$ python -q
>>> import numpy as np
>>> import numpy.linalg as la
>>> np.set_printoptions(precision=3, suppress=True, linewidth=160, floatmode="fixed")
>>> W0 = 5 * np.eye(9) + np.eye(9, k=1)
>>> W0
array([[5.000, 1.000, 0.000, 0.000, 0.000, 0.000, 0.000, 0.000, 0.000],
       [0.000, 5.000, 1.000, 0.000, 0.000, 0.000, 0.000, 0.000, 0.000],
       [0.000, 0.000, 5.000, 1.000, 0.000, 0.000, 0.000, 0.000, 0.000],
       [0.000, 0.000, 0.000, 5.000, 1.000, 0.000, 0.000, 0.000, 0.000],
       [0.000, 0.000, 0.000, 0.000, 5.000, 1.000, 0.000, 0.000, 0.000],
       [0.000, 0.000, 0.000, 0.000, 0.000, 5.000, 1.000, 0.000, 0.000],
       [0.000, 0.000, 0.000, 0.000, 0.000, 0.000, 5.000, 1.000, 0.000],
       [0.000, 0.000, 0.000, 0.000, 0.000, 0.000, 0.000, 5.000, 1.000],
       [0.000, 0.000, 0.000, 0.000, 0.000, 0.000, 0.000, 0.000, 5.000]])
>>> W0 - W0[0]
array([[ 0.000,  0.000,  0.000,  0.000,  0.000,  0.000,  0.000,  0.000,  0.000],
       [-5.000,  4.000,  1.000,  0.000,  0.000,  0.000,  0.000,  0.000,  0.000],
       [-5.000, -1.000,  5.000,  1.000,  0.000,  0.000,  0.000,  0.000,  0.000],
       [-5.000, -1.000,  0.000,  5.000,  1.000,  0.000,  0.000,  0.000,  0.000],
       [-5.000, -1.000,  0.000,  0.000,  5.000,  1.000,  0.000,  0.000,  0.000],
       [-5.000, -1.000,  0.000,  0.000,  0.000,  5.000,  1.000,  0.000,  0.000],
       [-5.000, -1.000,  0.000,  0.000,  0.000,  0.000,  5.000,  1.000,  0.000],
       [-5.000, -1.000,  0.000,  0.000,  0.000,  0.000,  0.000,  5.000,  1.000],
       [-5.000, -1.000,  0.000,  0.000,  0.000,  0.000,  0.000,  0.000,  5.000]])
>>> np.zeros(9, 9)
Traceback (most recent call last):
  File "<python-input-6>", line 1, in <module>
    np.zeros(9, 9)
    ~~~~~~~~^^^^^^
TypeError: Cannot interpret '9' as a data type
>>> la.matrix_rank(W0)
np.int64(9)
>>> np.abs(W0).max()
np.float64(5.0)
>>> la.rank(W0)
Traceback (most recent call last):
  File "<python-input-9>", line 1, in <module>
    la.rank(W0)
    ^^^^^^^
AttributeError: module 'numpy.linalg' has no attribute 'rank'
>>> W0.shape
(9, 9)
>>> round(la.norm(W0), 3)
np.float64(15.264)
